$ python -q
>>> import numpy as np
>>> np.set_printoptions(precision=2, suppress=True, linewidth=100)
>>> f = np.array([1, 2, 1])
>>> rng = np.random.default_rng(353741)
>>> M = np.outer(rng.normal(size=25), f) + 0.02 * rng.normal(size=(25, 3))
>>> M
array([[ 0.66,  1.34,  0.64],
       [-0.18, -0.3 , -0.15],
       [-0.42, -0.79, -0.41],
       [-0.76, -1.52, -0.76],
       [-0.24, -0.53, -0.3 ],
       [ 0.27,  0.48,  0.24],
       [ 1.62,  3.27,  1.65],
       [-1.61, -3.22, -1.57],
       [ 0.83,  1.7 ,  0.84],
       [ 0.52,  1.06,  0.5 ],
       [ 0.51,  0.98,  0.51],
       [-0.87, -1.84, -0.89],
       [-0.16, -0.32, -0.16],
       [ 1.09,  2.23,  1.14],
       [ 0.68,  1.41,  0.67],
       [-0.04, -0.1 , -0.05],
       [-0.6 , -1.23, -0.62],
       [-0.37, -0.77, -0.32],
       [ 1.06,  2.07,  1.06],
       [-1.16, -2.38, -1.16],
       [ 1.43,  2.82,  1.41],
       [ 0.18,  0.37,  0.18],
       [ 1.69,  3.34,  1.66],
       [-0.59, -1.12, -0.57],
       [ 1.21,  2.46,  1.22]])
>>> round(np.linalg.norm(M, 2) / np.linalg.norm(M), 2)
np.float64(1.0)
>>> z = M[:, 0] > np.median(M[:, 0])
>>> f = M[z].mean(axis=0) - M[~z].mean(axis=0)
>>> ((M - M.mean(axis=0)) @ f > 0).astype(int)
array([1, 0, 0, 0, 0, 1, 1, 0, 1, 1, 1, 0, 0, 1, 1, 0, 0, 0, 1, 0, 1, 0, 1, 0, 1])
>>> f
array([1.49, 2.99, 1.48])
>>> C2 = M.T @ M
>>> (M @ M.T).shape
(25, 25)
>>> np.linalg.matrix_rank(C2)
np.int64(3)
>>> np.round(np.trace(C2), 2), np.round((M ** 2).sum(), 2)
(np.float64(120.22), np.float64(120.22))
>>> np.allclose(C2, C2.T)
True
>>> np.diag(C2)
array([19.93, 80.48, 19.81])
>>> X = np.load("block8.npy")
>>> X
array([[0, 0, 3],
       [0, 0, 0],
       [0, 0, 0]])
>>> hat = np.triu(np.array([[1, 0, 1], [1, -2, -2], [2, -1, 0]]), 1) + np.eye(3)
>>> M2 = hat @ X @ np.linalg.inv(hat)
>>> round(np.linalg.det(M2), 2)
np.float64(0.0)
>>> M2
array([[0., 0., 3.],
       [0., 0., 0.],
       [0., 0., 0.]])
>>> np.linalg.matrix_rank(M2)
np.int64(1)
>>> C2 = X.T @ X
>>> np.diag(C2)
array([0, 0, 9])
>>> np.trace(C2), (X ** 2).sum()
(np.int64(9), np.int64(9))
>>> C2
array([[0, 0, 0],
       [0, 0, 0],
       [0, 0, 9]])
>>> np.linalg.eigvalsh(C2)[::-1]
array([9., 0., 0.])
>>> f = np.array([1, 2, 2, 2])
>>> E = 5 * np.eye(4) + np.outer(f, f)
>>> E
array([[6., 2., 2., 2.],
       [2., 9., 4., 4.],
       [2., 4., 9., 4.],
       [2., 4., 4., 9.]])
>>> evals, vecs = np.linalg.eigh(E)
>>> vecs @ np.diag(evals) @ vecs.T
array([[6., 2., 2., 2.],
       [2., 9., 4., 4.],
       [2., 4., 9., 4.],
       [2., 4., 4., 9.]])
>>> np.abs(vecs[:, -1])
array([0.28, 0.55, 0.55, 0.55])
>>> np.round(vecs.T @ vecs, 2) + 0
array([[1., 0., 0., 0.],
       [0., 1., 0., 0.],
       [0., 0., 1., 0.],
       [0., 0., 0., 1.]])
>>> np.linalg.eigvalsh(E @ E)
array([ 25.,  25.,  25., 324.])
>>> K = np.load("run3.npy")
>>> K
array([[-1,  0, -2, -3],
       [ 0,  2,  0,  0],
       [-1,  2,  1, -3]])
>>> f, v = K[0], K[2]
>>> f @ v
np.int64(8)
>>> pr = (f @ v) / (f @ f) * f
>>> v - pr
array([-0.43,  2.  ,  2.14, -1.29])
>>> pr
array([-0.57,  0.  , -1.14, -1.71])
>>> np.round((v - pr) @ f, 2)
np.float64(0.0)
>>> np.linalg.matrix_rank(np.outer(f, v))
np.int64(1)
>>> np.outer(f, v)
array([[ 1, -2, -1,  3],
       [ 0,  0,  0,  0],
       [ 2, -4, -2,  6],
       [ 3, -6, -3,  9]])
>>> np.count_nonzero(K)
np.int64(8)
>>> np.diff(K, axis=0)
array([[ 1,  2,  2,  3],
       [-1,  0,  1, -3]])
>>> round(np.linalg.norm(K), 2)
np.float64(5.74)
>>> K - K[0]
array([[0, 0, 0, 0],
       [1, 2, 2, 3],
       [0, 2, 3, 0]])
>>> K.sum(axis=1)
array([-6,  2, -1])
>>> K.sum(axis=0)
array([-2,  4, -1, -6])
>>> np.linalg.matrix_rank(K)
np.int64(3)
>>> K.reshape(-1, 2)
array([[-1,  0],
       [-2, -3],
       [ 0,  2],
       [ 0,  0],
       [-1,  2],
       [ 1, -3]])
>>> K.ravel(order="F")
array([-1,  0, -1,  0,  2,  2, -2,  0,  1, -3,  0, -3])
>>> K.reshape(3, 5)
Traceback (most recent call last):
  File "<python-input-56>", line 1, in <module>
    K.reshape(3, 5)
    ~~~~~~~~~^^^^^^
ValueError: cannot reshape array of size 12 into shape (3,5)
>>> T = K.reshape(3, 2, -1)
>>> np.swapaxes(T, 1, 2)[2]
array([[-1,  1],
       [ 2, -3]])
>>> T.transpose(1, 0, 2)
array([[[-1,  0],
        [ 0,  2],
        [-1,  2]],

       [[-2, -3],
        [ 0,  0],
        [ 1, -3]]])
>>> np.einsum("ihd,ihd->ih", T, T)
array([[ 1, 13],
       [ 4,  0],
       [ 5, 10]])
